$ python -q
>>> import numpy as np
>>> from numpy import linalg as LA
>>> np.set_printoptions(suppress=True, linewidth=140)
>>> K = np.load("case4.npy")
>>> K
array([[ 1, -2,  4],
       [ 1, -1,  1],
       [ 1,  0,  0]])
>>> U, sig, Vh = LA.svd(K, full_matrices=False)
>>> round(float(np.sqrt((sig ** 2).sum())), 2), np.round(LA.norm(K), 2)
(5.0, np.float64(5.0))
>>> np.round(U.T @ U, 2) + 0
array([[1., 0., 0.],
       [0., 1., 0.],
       [0., 0., 1.]])
>>> U.shape, sig.shape, Vh.shape
((3, 3), (3,), (3, 3))
>>> sig.round(2)
array([4.84, 1.19, 0.35])
>>> np.round(Vh @ Vh.T, 2) + 0
array([[1., 0., 0.],
       [0., 1., 0.],
       [0., 0., 1.]])
>>> np.round(sig / sig[0], 2)
array([1.  , 0.24, 0.07])
>>> round(float(np.abs(LA.eigvals(K)).max()), 2)
2.0
>>> LA.matrix_power(K, 4)
array([[11, -4, 14],
       [ 5, -5, 11],
       [ 5, -6, 12]])
>>> (K - K.T) / 2
array([[ 0. , -1.5,  1.5],
       [ 1.5,  0. ,  0.5],
       [-1.5, -0.5,  0. ]])
>>> (K + K.T) / 2
array([[ 1. , -0.5,  2.5],
       [-0.5, -1. ,  0.5],
       [ 2.5,  0.5,  0. ]])
>>> np.allclose(K @ K.T, K.T @ K)
False
>>> round(LA.det(K), 2)
np.float64(2.0)
>>> np.trace(K)
np.int64(0)
>>> Q = K.astype(float).copy()
>>> for j in range(3):
...     Q[:, j] -= Q[:, :j] @ (Q[:, :j].T @ Q[:, j])
...     Q[:, j] /= LA.norm(Q[:, j])
... 
>>> np.round(Q.T @ K, 2) + 0
array([[ 1.73, -1.73,  2.89],
       [ 0.  ,  1.41, -2.83],
       [ 0.  ,  0.  ,  0.82]])
>>> B = LA.inv(K)
>>> B
array([[ 0. ,  0. ,  1. ],
       [ 0.5, -2. ,  1.5],
       [ 0.5, -1. ,  0.5]])
>>> (np.abs(B) > 1e-9).astype(int)
array([[0, 0, 1],
       [1, 1, 1],
       [1, 1, 1]])
>>> np.round(LA.det(K) * B, 2)
array([[ 0.,  0.,  2.],
       [ 1., -4.,  3.],
       [ 1., -2.,  1.]])
>>> np.round(LA.inv(B), 2)
array([[ 1., -2.,  4.],
       [ 1., -1.,  1.],
       [ 1.,  0.,  0.]])
>>> K @ B
array([[1., 0., 0.],
       [0., 1., 0.],
       [0., 0., 1.]])
>>> np.round(LA.det(K) * LA.det(B), 2)
np.float64(1.0)
>>> X = np.load("a.npy")
>>> X
array([[0, 0, 0, 0],
       [0, 0, 0, 0],
       [0, 0, 9, 9],
       [0, 0, 9, 9]])
>>> U, sig, Vh = LA.svd(X)
>>> np.argmax(sig[:-1] / (sig[1:] + 1e-6)) + 1
np.int64(1)
>>> sig.round(2) + 0
array([18.,  0.,  0.,  0.])
>>> B = U[:, :1] @ np.diag(sig[:1]) @ Vh[:1]
>>> round(float(LA.norm(X - B, 2)), 2), round(sig[1], 2)
(0.0, np.float64(0.0))
>>> B.round(2)
array([[0., 0., 0., 0.],
       [0., 0., 0., 0.],
       [0., 0., 9., 9.],
       [0., 0., 9., 9.]])
>>> np.round((B - B.T) / 2, 2) + 0
array([[0., 0., 0., 0.],
       [0., 0., 0., 0.],
       [0., 0., 0., 0.],
       [0., 0., 0., 0.]])
>>> np.allclose(B, B.T)
True
>>> np.round(LA.matrix_power(B, 3), 2)
array([[   0.,    0.,    0.,    0.],
       [   0.,    0.,    0.,    0.],
       [   0.,    0., 2916., 2916.],
       [   0.,    0., 2916., 2916.]])
>>> np.allclose(B @ B.T, B.T @ B)
True
>>> round(LA.det(B), 2)
np.float64(0.0)
>>> x0 = np.array([0, 1, 1])
>>> y = K @ x0
>>> c, lr = np.zeros(3), 1 / LA.norm(K, 2) ** 2
>>> for i in range(15):
...     c -= lr * K.T @ (K @ c - y)
...     if i % 5 == 0: print(i, round(LA.norm(K @ c - y), 2))
... 
0 0.64
5 0.55
10 0.49
>>> c.round(2)
array([-0.1 , -0.08,  0.45])
>>> A = np.loadtxt("dump.csv", delimiter=",")
>>> A
array([[-1.,  0.,  0.,  0.],
       [ 0.,  2.,  1.,  1.],
       [ 0.,  1.,  2.,  0.],
       [ 0.,  1.,  0.,  0.]])
>>> u, g = A[1], A[2]
>>> u @ g
np.float64(4.0)
>>> u @ u
np.float64(6.0)
>>> pr = (u @ g) / (u @ u) * u
>>> np.round(g - pr, 2)
array([ 0.  , -0.33,  1.33, -0.67])
>>> LA.matrix_rank(np.outer(u, g))
np.int64(1)
>>> arr = np.loadtxt("x.csv", delimiter=",")
>>> arr
array([[ 3.,  0.,  0., -1.],
       [-1.,  3.,  2., -3.],
       [-2.,  1., -3.,  2.],
       [-1.,  3.,  2., -3.]])
>>> B = np.array([[0, -4, -3], [-5, 3, 0]])
>>> cent = np.kron(B, arr)
>>> round(LA.norm(cent, 2), 2), round(LA.norm(B, 2) * LA.norm(arr, 2), 2)
(np.float64(45.68), np.float64(45.68))
>>> cent
array([[  0.,   0.,   0.,  -0., -12.,  -0.,  -0.,   4.,  -9.,  -0.,  -0.,   3.],
       [ -0.,   0.,   0.,  -0.,   4., -12.,  -8.,  12.,   3.,  -9.,  -6.,   9.],
       [ -0.,   0.,  -0.,   0.,   8.,  -4.,  12.,  -8.,   6.,  -3.,   9.,  -6.],
       [ -0.,   0.,   0.,  -0.,   4., -12.,  -8.,  12.,   3.,  -9.,  -6.,   9.],
       [-15.,  -0.,  -0.,   5.,   9.,   0.,   0.,  -3.,   0.,   0.,   0.,  -0.],
       [  5., -15., -10.,  15.,  -3.,   9.,   6.,  -9.,  -0.,   0.,   0.,  -0.],
       [ 10.,  -5.,  15., -10.,  -6.,   3.,  -9.,   6.,  -0.,   0.,  -0.,   0.],
       [  5., -15., -10.,  15.,  -3.,   9.,   6.,  -9.,  -0.,   0.,   0.,  -0.]])
>>> LA.matrix_rank(cent)
np.int64(6)
>>> proj = np.triu(np.array([[3, 2, 2, 1], [0, 0, -1, -3], [2, -2, 1, 1], [0, 0, -3, 2]]), 1) + np.eye(4)
>>> B = proj @ arr @ LA.inv(proj)
>>> B
array([[ -4.,  19.,  27.,  28.],
       [  4., -15., -24., -21.],
       [ -3.,  10.,  15.,  17.],
       [ -1.,   5.,   9.,   4.]])
>>> np.round(LA.det(B), 2)
np.float64(-0.0)
>>> LA.matrix_rank(B)
np.int64(3)
>>> proj @ arr - arr @ proj
array([[-7.,  5., -6., -8.],
       [ 5., -8.,  2., 15.],
       [-1.,  7.,  7.,  5.],
       [ 0.,  2.,  5.,  8.]])
>>> m1 = np.abs(np.array([[2, 1, -2, -1], [-1, -2, 1, 3], [-1, 0, 0, -1], [2, 1, 0, -2]])) + np.eye(4)
>>> m1 = m1 / m1.sum(axis=1, keepdims=True)
>>> m1.round(2)
array([[0.43, 0.14, 0.29, 0.14],
       [0.12, 0.38, 0.12, 0.38],
       [0.33, 0.  , 0.33, 0.33],
       [0.33, 0.17, 0.  , 0.5 ]])
>>> np.round(LA.eigvals(m1), 2)
array([1.  +0.j  , 0.12+0.17j, 0.12-0.17j, 0.4 +0.j  ])
>>> round(float(LA.eigvals(m1).sum().real), 2)
1.64
>>> W0 = np.load("mat.npy")
>>> W0
array([[-0.1 , -0.12,  0.03,  0.01],
       [-1.3 , -1.56,  0.39,  0.13],
       [ 1.  ,  1.2 , -0.3 , -0.1 ]])
>>> np.allclose(W0[:-1].T @ LA.lstsq(W0[:-1].T, W0[-1])[0], W0[-1])
True
>>> np.unique(W0.round(6), axis=0).shape
(3, 4)
>>> np.abs(np.diag(LA.qr(W0)[1])) > 1e-9
array([ True, False, False])
>>> round(np.trace(LA.pinv(W0) @ W0), 2)
np.float64(1.0)
>>> U, sig, Vh = LA.svd(W0)
>>> np.argmax(sig[:-1] / (sig[1:] + 1e-6)) + 1
np.int64(1)
>>> sig.round(2) + 0
array([2.62, 0.  , 0.  ])
>>> B = U[:, :1] @ np.diag(sig[:1]) @ Vh[:1]
>>> round(float(np.abs(W0 - B).max()), 2)
0.0
>>> round(LA.norm(W0 - B) / LA.norm(W0), 2)
np.float64(0.0)
>>> u = np.array([-1, -2, 0])
>>> np.round(np.correlate(W0[0], W0[2], "full"), 2)
array([ 0.01,  0.04, -0.09, -0.25, -0.09,  0.04,  0.01])
>>> np.round(np.polyval(u, W0[0]), 2)
array([ 0.19,  0.23, -0.06, -0.02])
>>> J = np.load("arr.npy")
>>> J
array([[1.  , 0.9 , 0.81, 0.73],
       [0.9 , 1.  , 0.9 , 0.81],
       [0.81, 0.9 , 1.  , 0.9 ],
       [0.73, 0.81, 0.9 , 1.  ]])
>>> B = LA.invert(J)
Traceback (most recent call last):
  File "<python-input-90>", line 1, in <module>
    B = LA.invert(J)
        ^^^^^^^^^
AttributeError: module 'numpy.linalg' has no attribute 'invert'
>>> B = LA.inv(J)
>>> np.allclose(B, J.T)
False
>>> B.round(2)
array([[ 5.26, -4.74,  0.02, -0.03],
       [-4.74,  9.53, -4.76,  0.02],
       [ 0.02, -4.76,  9.53, -4.74],
       [-0.03,  0.02, -4.74,  5.26]])
>>> round(LA.det(J) * LA.det(B), 2)
np.float64(1.0)
>>> np.round(LA.det(J) * B, 2) + 0
array([[ 0.04, -0.03,  0.  ,  0.  ],
       [-0.03,  0.07, -0.03,  0.  ],
       [ 0.  , -0.03,  0.07, -0.03],
       [ 0.  ,  0.  , -0.03,  0.04]])
>>> np.round(LA.slogdet(J)[0], 2)
np.float64(1.0)
>>> x0 = np.array([0, 8, -9, -7])
>>> y = J @ x0
>>> c, lr = np.zeros(4), 1 / LA.norm(J, 2) ** 2
>>> for i in range(60):
...     c -= lr * J.T @ (J @ c - y)
...     if i % 10 == 0: print(i, round(LA.norm(J @ c - y), 2))
... 
0 2.92
10 2.72
20 2.53
30 2.35
40 2.19
50 2.04
>>> round(LA.cond(J), 2)
np.float64(57.63)
>>> c.round(2)
array([ 0.2 , -0.87, -3.  , -4.18])
>>> rng = np.random.default_rng(7084)
>>> B = J + rng.integers(-2, 3, (4, 1)) @ rng.integers(-2, 3, (1, 4))
>>> B.round(2)
array([[ 1.  , -0.1 , -0.19,  2.73],
       [ 0.9 ,  3.  ,  2.9 , -3.19],
       [ 0.81, -1.1 , -1.  ,  4.9 ],
       [ 0.73,  1.81,  1.9 , -1.  ]])
>>> np.round(B - J, 2)
array([[ 0., -1., -1.,  2.],
       [ 0.,  2.,  2., -4.],
       [ 0., -2., -2.,  4.],
       [ 0.,  1.,  1., -2.]])
>>> LA.matrix_rank(B - J, tol=1e-8)
np.int64(1)
>>> np.abs(B - J).sum(axis=1)
array([4., 8., 8., 4.])
>>> np.round(LA.svd(B - J, compute_uv=False), 2) + 0
array([7.75, 0.  , 0.  , 0.  ])
>>> F = np.load("m.npy")
>>> F
array([[5, 3, 4, 3],
       [4, 2, 3, 2],
       [3, 1, 2, 1]])
>>> np.round(F @ LA.pinv(F) @ F, 2)
array([[5., 3., 4., 3.],
       [4., 2., 3., 2.],
       [3., 1., 2., 1.]])
>>> np.allclose(F[:-1].T @ LA.lstsq(F[:-1].T, F[-1])[0], F[-1])
True
>>> rk = LA.matrix_rank(F)
>>> rk
np.int64(2)
>>> N = LA.svd(F)[2][rk:].T
>>> LA.matrix_rank(F.T @ F), LA.matrix_rank(F @ F.T)
(np.int64(2), np.int64(2))
>>> N.shape
(4, 2)
>>> [int(LA.matrix_rank(F[:i])) for i in range(1, len(F) + 1)]
[1, 2, 2]
>>> np.round(N @ N.T, 2)
array([[ 0.18,  0.09, -0.36,  0.09],
       [ 0.09,  0.55, -0.18, -0.45],
       [-0.36, -0.18,  0.73, -0.18],
       [ 0.09, -0.45, -0.18,  0.55]])
>>> [int(LA.matrix_rank(F[:, :j + 1])) for j in range(4)]
[1, 2, 2, 2]
>>> C2 = F.T @ F
>>> LA.matrix_rank(C2)
np.int64(2)
>>> np.round(LA.svd(F, compute_uv=False) ** 2, 2) + 0
array([106.38,   0.62,   0.  ])
>>> np.round(LA.eigvalsh(C2)[::-1], 2) + 0
array([106.38,   0.62,   0.  ,   0.  ])
>>> np.allclose(C2, C2.T)
True
>>> np.trace(C2), (F ** 2).sum()
(np.int64(107), np.int64(107))
